% python3 -q
>>> import numpy as np
>>> from numpy import linalg as LA
>>> np.set_printoptions(precision=2, suppress=True, linewidth=160)
>>> def rd(a):
...     return np.round(a, 2) + 0
... 
>>> E = np.load("data.npy")
>>> rd(E)
array([[1.  , 0.  , 0.  , 0.  , 0.  ],
       [0.  , 0.33, 0.33, 0.33, 0.  ],
       [0.5 , 0.  , 0.5 , 0.  , 0.  ],
       [0.  , 0.  , 0.  , 0.5 , 0.5 ],
       [0.  , 0.5 , 0.  , 0.  , 0.5 ]])
>>> rd(np.sort(np.abs(LA.eigvals(E)))[::-1])
array([1.  , 0.89, 0.5 , 0.43, 0.43])
>>> rd(LA.matrix_power(E, 2))
array([[1.  , 0.  , 0.  , 0.  , 0.  ],
       [0.17, 0.11, 0.28, 0.28, 0.17],
       [0.75, 0.  , 0.25, 0.  , 0.  ],
       [0.  , 0.25, 0.  , 0.25, 0.5 ],
       [0.  , 0.42, 0.17, 0.17, 0.25]])
>>> pr = np.eye(5)[2]
>>> for _ in range(3):
...     pr = pr @ E
...     print(pr.round(2))
... 
[0.5 0.  0.5 0.  0. ]
[0.75 0.   0.25 0.   0.  ]
[0.88 0.   0.12 0.   0.  ]
>>> rng = np.random.default_rng(71)
>>> other = E + rng.integers(-2, 3, (5, 4)) @ rng.integers(-2, 3, (4, 5))
>>> rd(other)
array([[ 4.  ,  4.  , -5.  , -2.  , -4.  ],
       [ 1.  ,  0.33, -1.67,  2.33, -2.  ],
       [-1.5 ,  6.  , -4.5 , -5.  , -3.  ],
       [ 0.  ,  5.  , -3.  , -3.5 ,  0.5 ],
       [-5.  ,  1.5 ,  2.  , -3.  ,  3.5 ]])
>>> rd(LA.svd(other - E, compute_uv=False))
array([13.93,  8.84,  2.6 ,  1.08,  0.  ])
>>> np.abs(other - E).sum(axis=1)
array([18.,  7., 21., 12., 14.])
>>> other - E
array([[ 3.,  4., -5., -2., -4.],
       [ 1.,  0., -2.,  2., -2.],
       [-2.,  6., -5., -5., -3.],
       [ 0.,  5., -3., -4.,  0.],
       [-5.,  1.,  2., -3.,  3.]])
>>> LA.cond(other) > 100
np.True_
>>> [round(float(x), 2) for x in LA.svd(other, compute_uv=False)[:3]]
[13.61, 9.32, 2.58]
>>> rd(np.abs(LA.svd(other)[2][-1]))
array([0.16, 0.57, 0.74, 0.14, 0.29])
>>> LA.matrix_rank(other, rtol=0.1)
np.int64(4)
>>> rd(LA.norm(other, 2) / LA.norm(other))
np.float64(0.81)
>>> data = np.load("layer19.npy")
>>> data
array([[ 5, -3,  0,  5,  0],
       [-2, -5,  0, -3,  0],
       [ 0,  0,  2,  0, -5],
       [-1, -1,  0,  5,  0],
       [ 0,  0, -5,  0,  4]])
>>> np.flatnonzero(LA.matrix_power((data != 0) + (data.T != 0) + np.eye(5), 5)[2])
array([2, 4])
>>> rd(LA.det(data))
np.float64(3298.0)
>>> (LA.matrix_power((data != 0) + (data.T != 0) + np.eye(5), 5) > 0).astype(int)
array([[1, 1, 0, 1, 0],
       [1, 1, 0, 1, 0],
       [0, 0, 1, 0, 1],
       [1, 1, 0, 1, 0],
       [0, 0, 1, 0, 1]])
>>> q, R = LA.qr(data)
>>> q.shape, R.shape
((5, 5), (5, 5))
>>> np.allclose(R.T @ R, data.T @ data)
True
>>> rd(q)
array([[-0.91, -0.4 ,  0.  ,  0.09,  0.  ],
       [ 0.37, -0.9 ,  0.  , -0.25,  0.  ],
       [ 0.  ,  0.  , -0.37,  0.  ,  0.93],
       [ 0.18, -0.19,  0.  ,  0.96,  0.  ],
       [ 0.  ,  0.  ,  0.93,  0.  ,  0.37]])
>>> rd(R)
array([[-5.48,  0.73,  0.  , -4.75,  0.  ],
       [ 0.  ,  5.87,  0.  , -0.26,  0.  ],
       [ 0.  ,  0.  , -5.39,  0.  ,  5.57],
       [ 0.  ,  0.  ,  0.  ,  6.03,  0.  ],
       [ 0.  ,  0.  ,  0.  ,  0.  , -3.16]])
>>> np.trace(q @ q.T)
np.float64(5.0)
>>> rd(q.T @ q)
array([[1., 0., 0., 0., 0.],
       [0., 1., 0., 0., 0.],
       [0., 0., 1., 0., 0.],
       [0., 0., 0., 1., 0.],
       [0., 0., 0., 0., 1.]])
>>> z = rng.permutation(5)
>>> z
array([2, 3, 0, 1, 4])
>>> other = E[z][:, z]
>>> np.allclose(other, E)
False
>>> rd(np.trace(other))
np.float64(2.83)
>>> rd(LA.det(other)), rd(LA.det(E[z]))
(np.float64(0.08), np.float64(0.08))
>>> rd(np.sort(np.abs(LA.eigvals(other))))
array([0.43, 0.43, 0.5 , 0.89, 1.  ])
>>> P = np.triu(np.array([[2, -2, 0, -2, -2],
...     [0, -3, 1, 0, -1],
...     [-1, 1, 0, -1, 0],
...     [1, 2, 0, 1, 1],
...     [-1, 1, -3, -1, 2]]), 1) + np.eye(5)
>>> other = P @ data @ LA.inv(P)
>>> P @ data - data @ P
array([[  6.,  22.,  13.,   6.,  -6.],
       [  0.,  -4.,  12.,  -4., -15.],
       [  1.,   1.,   0.,  -3.,   0.],
       [  0.,  -2.,  -4.,  -2.,  -4.],
       [  0.,   0.,   0.,  -5.,   0.]])
>>> def softmax(z):
...     e = np.exp(z - z.max(axis=-1, keepdims=True))
...     return e / e.sum(axis=-1, keepdims=True)
... 
>>> rd(softmax(data[0]))
array([0.5, 0. , 0. , 0.5, 0. ])
>>> rd(softmax(10 * data[0]))
array([0.5, 0. , 0. , 0.5, 0. ])
>>> att = data @ data.T / np.sqrt(5)
>>> rd(softmax(att + np.triu(np.full(att.shape, -np.inf), 1)))
array([[1.  , 0.  , 0.  , 0.  , 0.  ],
       [0.  , 1.  , 0.  , 0.  , 0.  ],
       [0.  , 0.  , 1.  , 0.  , 0.  ],
       [0.14, 0.  , 0.  , 0.86, 0.  ],
       [0.  , 0.  , 0.  , 0.  , 1.  ]])
>>> rd(softmax(att))
array([[1.  , 0.  , 0.  , 0.  , 0.  ],
       [0.  , 1.  , 0.  , 0.  , 0.  ],
       [0.  , 0.  , 1.  , 0.  , 0.  ],
       [0.14, 0.  , 0.  , 0.86, 0.  ],
       [0.  , 0.  , 0.  , 0.  , 1.  ]])
>>> rd(softmax(att)[0] @ data)
array([ 5., -3.,  0.,  5.,  0.])
>>> softmax(att).round(6).argmax(axis=1)
array([0, 1, 2, 3, 4])
>>> W0 = np.loadtxt("block6.csv", delimiter=",")
>>> W0
array([[-1., -3., -3.],
       [-2., -6., -6.],
       [ 1.,  3.,  3.]])
>>> other = W0 + rng.integers(-2, 3, (3, 1)) @ rng.integers(-2, 3, (1, 3))
>>> other
array([[-3., -1., -5.],
       [ 0., -8., -4.],
       [ 1.,  3.,  3.]])
>>> other - W0
array([[-2.,  2., -2.],
       [ 2., -2.,  2.],
       [ 0.,  0.,  0.]])
>>> rd(LA.svd(other - W0, compute_uv=False))
array([4.9, 0. , 0. ])
>>> LA.matrix_rank(other - W0, tol=1e-8)
np.int64(1)
>>> mat = np.loadtxt("run5.csv", delimiter=",")
>>> mat
array([[-1., -1., -1., -1., -1., -1.],
       [-3., -3., -3., -3., -3., -3.],
       [-2., -2., -2., -2., -2., -2.],
       [-1., -1., -1., -1., -1., -1.],
       [-3., -3., -3., -3., -3., -3.],
       [-2., -2., -2., -2., -2., -2.]])
>>> rk = LA.matrix_rank(mat)
>>> rk
np.int64(1)
>>> ns = LA.svd(mat)[2][rk:].T
>>> ns.shape
(6, 5)
>>> LA.matrix_rank(mat.T @ mat), LA.matrix_rank(mat @ mat.T)
(np.int64(1), np.int64(1))
>>> [int(LA.matrix_rank(mat[:, :j + 1])) for j in range(6)]
[1, 1, 1, 1, 1, 1]
>>> [int(LA.matrix_rank(np.delete(mat, i, axis=0))) for i in range(6)]
[1, 1, 1, 1, 1, 1]
>>> left, s, Vh = LA.svd(mat)
>>> V = Vh[:(s > 1e-8).sum()]
>>> x = mat[2] + -2 * mat[5] + rng.integers(2) * np.eye(6)[2]
>>> x
array([2., 2., 3., 2., 2., 2.])
>>> rd(V.T @ V)
array([[0.17, 0.17, 0.17, 0.17, 0.17, 0.17],
       [0.17, 0.17, 0.17, 0.17, 0.17, 0.17],
       [0.17, 0.17, 0.17, 0.17, 0.17, 0.17],
       [0.17, 0.17, 0.17, 0.17, 0.17, 0.17],
       [0.17, 0.17, 0.17, 0.17, 0.17, 0.17],
       [0.17, 0.17, 0.17, 0.17, 0.17, 0.17]])
>>> np.allclose(V.T @ V @ x, x)
False
>>> LA.matrix_rank(mat, rtol=0.1)
np.int64(1)
>>> rd(LA.norm(mat, 2) / LA.norm(mat))
np.float64(1.0)
>>> mat.reshape(-1, 2)
array([[-1., -1.],
       [-1., -1.],
       [-1., -1.],
       [-3., -3.],
       [-3., -3.],
       [-3., -3.],
       [-2., -2.],
       [-2., -2.],
       [-2., -2.],
       [-1., -1.],
       [-1., -1.],
       [-1., -1.],
       [-3., -3.],
       [-3., -3.],
       [-3., -3.],
       [-2., -2.],
       [-2., -2.],
       [-2., -2.]])
>>> T = mat.reshape(6, 2, -1)
>>> np.einsum("ihd,ihd->ih", T, T)
array([[ 3.,  3.],
       [27., 27.],
       [12., 12.],
       [ 3.,  3.],
       [27., 27.],
       [12., 12.]])
>>> T.transpose(1, 0, 2)
array([[[-1., -1., -1.],
        [-3., -3., -3.],
        [-2., -2., -2.],
        [-1., -1., -1.],
        [-3., -3., -3.],
        [-2., -2., -2.]],

       [[-1., -1., -1.],
        [-3., -3., -3.],
        [-2., -2., -2.],
        [-1., -1., -1.],
        [-3., -3., -3.],
        [-2., -2., -2.]]])
>>> T.shape
(6, 2, 3)
>>> T.sum(axis=1)
array([[-2., -2., -2.],
       [-6., -6., -6.],
       [-4., -4., -4.],
       [-2., -2., -2.],
       [-6., -6., -6.],
       [-4., -4., -4.]])
